% ipython --no-banner

In [1]: import numpy as np

In [2]: from numpy import linalg as LA

In [3]: np.set_printoptions(precision=2, suppress=True, linewidth=100, sign=" ")

In [4]: rnd = lambda a: np.round(a, 2) + 0

In [5]: F = np.loadtxt("mat.csv", delimiter=",")

In [6]: rnd(F)
Out[6]: 
array([[ 0.86,  0.28,  0.17,  0.39],
       [ 0.19,  0.35, -0.86, -0.31],
       [-0.38,  0.89,  0.25,  0.09],
       [ 0.29,  0.09,  0.41, -0.86]])

In [7]: rnd(LA.det(F[::-1]))
Out[7]: np.float64(-1.0)

In [8]: rnd(LA.eigvals(F))
Out[8]: array([-1. +0.j  ,  1. +0.j  ,  0.3+0.95j,  0.3-0.95j])

In [9]: print(rnd(LA.det(2 * F)), rnd(LA.det(F)))
-16.0 -1.0

In [10]: q = F.astype(float).copy()

In [11]: for j in range(4):
    ...:     q[:, j] -= q[:, :j] @ (q[:, :j].T @ q[:, j])
    ...:     q[:, j] /= LA.norm(q[:, j])
    ...: 

In [12]: rnd(q)
Out[12]: 
array([[ 0.86,  0.28,  0.17,  0.39],
       [ 0.19,  0.35, -0.86, -0.31],
       [-0.38,  0.89,  0.25,  0.09],
       [ 0.29,  0.09,  0.41, -0.86]])

In [13]: print(rnd(q.T @ q))
[[ 1.  0.  0.  0.]
 [ 0.  1.  0.  0.]
 [ 0.  0.  1.  0.]
 [ 0.  0.  0.  1.]]

In [14]: rnd(F.reshape(-1, 2))
Out[14]: 
array([[ 0.86,  0.28],
       [ 0.17,  0.39],
       [ 0.19,  0.35],
       [-0.86, -0.31],
       [-0.38,  0.89],
       [ 0.25,  0.09],
       [ 0.29,  0.09],
       [ 0.41, -0.86]])

In [15]: print(rnd(F.reshape(2, -1)))
[[ 0.86  0.28  0.17  0.39  0.19  0.35 -0.86 -0.31]
 [-0.38  0.89  0.25  0.09  0.29  0.09  0.41 -0.86]]

In [16]: blk = F.reshape(4, 2, -1)

In [17]: np.einsum("ihd,jhd->hij", blk, blk).shape
Out[17]: (2, 4, 4)

In [18]: rnd(blk.transpose(1, 0, 2))
Out[18]: 
array([[[ 0.86,  0.28],
        [ 0.19,  0.35],
        [-0.38,  0.89],
        [ 0.29,  0.09]],

       [[ 0.17,  0.39],
        [-0.86, -0.31],
        [ 0.25,  0.09],
        [ 0.41, -0.86]]])

In [19]: rnd(np.einsum("ihd,ihd->ih", blk, blk))
Out[19]: 
array([[ 0.82,  0.18],
       [ 0.16,  0.84],
       [ 0.93,  0.07],
       [ 0.09,  0.91]])

In [20]: rnd(np.swapaxes(blk, 1, 2)[3])
Out[20]: 
array([[ 0.29,  0.41],
       [ 0.09, -0.86]])

In [21]: E = np.load("arr.npy")

In [22]: E
Out[22]: 
array([[-0.01, -1.5 ,  0.1 ],
       [ 0.9 , -0.8 , -0.6 ],
       [-1.58, -0.7 ,  1.  ],
       [-0.49, -0.5 ,  0.9 ],
       [ 0.53,  0.6 , -0.7 ],
       [ 1.05, -0.7 , -0.4 ],
       [ 0.36, -1.7 , -0.1 ],
       [ 0.5 ,  1.1 , -0.7 ],
       [-0.43, -1.  ,  0.4 ],
       [-1.88, -0.7 ,  1.9 ],
       [-0.13,  0.9 ,  0.4 ],
       [ 0.91, -0.2 , -0.9 ],
       [-0.56,  0.  ,  0.2 ],
       [-0.51, -0.5 ,  0.7 ],
       [ 0.4 ,  2.6 , -0.5 ],
       [-0.93,  1.4 ,  1.3 ],
       [ 0.37,  0.5 , -0.3 ],
       [ 0.07, -1.4 ,  0.5 ],
       [ 0.28, -0.5 , -0.5 ],
       [ 0.25,  0.3 ,  0.1 ],
       [-0.93,  0.1 ,  1.2 ],
       [-2.51, -0.8 ,  2.7 ],
       [-0.92, -0.4 ,  0.3 ],
       [-1.14,  0.2 ,  1.1 ],
       [ 0.69, -1.4 , -0.4 ],
       [ 0.41,  0.1 , -0.3 ],
       [-0.18,  0.1 ,  0.3 ]])

In [23]: x = np.array([-2, 3, -3])

In [24]: target = E @ x

In [25]: c, lr = np.zeros(3), 1 / LA.norm(E, 2) ** 2

In [26]: for i in range(3):
    ...:     c -= lr * E.T @ (E @ c - target)
    ...:     if i % 1 == 0: print(i, round(LA.norm(E @ c - target), 2))
    ...: 
0 7.32
1 4.56
2 3.69

In [27]: rnd(LA.cond(E))
Out[27]: np.float64(5.88)

In [28]: Z = E[[2, 26]].astype(float)

In [29]: for _ in range(4):
    ...:     lab = LA.norm(E[:, None] - Z, axis=-1).argmin(axis=1)
    ...:     Z = np.array([E[lab == j].mean(axis=0) for j in range(2)])
    ...: 

In [30]: lab
Out[30]: 
array([ 1,  1,  0,  1,  1,  1,  1,  1,  1,  0,  1,  1,  1,  1,  1,  0,  1,  1,  1,  1,  0,  0,  1,
        0,  1,  1,  1])

In [31]: rnd(Z[1] - Z[0])
Out[31]: array([ 1.66, -0.13, -1.6 ])

In [32]: m1 = np.load("w.npy")

In [33]: m1
Out[33]: 
array([[ 0,  0,  0,  1],
       [ 0,  0,  1,  0],
       [ 0,  1,  0,  0],
       [ 1,  0,  0,  0]])

In [34]: evals, vecs = LA.eigh(m1)

In [35]: rnd(LA.eigvalsh(m1 + 3 * np.eye(4)))
Out[35]: array([ 2.,  2.,  4.,  4.])

In [36]: rnd(LA.svd(m1, compute_uv=False))
Out[36]: array([ 1.,  1.,  1.,  1.])

In [37]: rnd(vecs @ np.diag(evals) @ vecs.T)
Out[37]: 
array([[ 0.,  0.,  0.,  1.],
       [ 0.,  0.,  1.,  0.],
       [ 0.,  1.,  0.,  0.],
       [ 1.,  0.,  0.,  0.]])

In [38]: evals
Out[38]: array([-1., -1.,  1.,  1.])
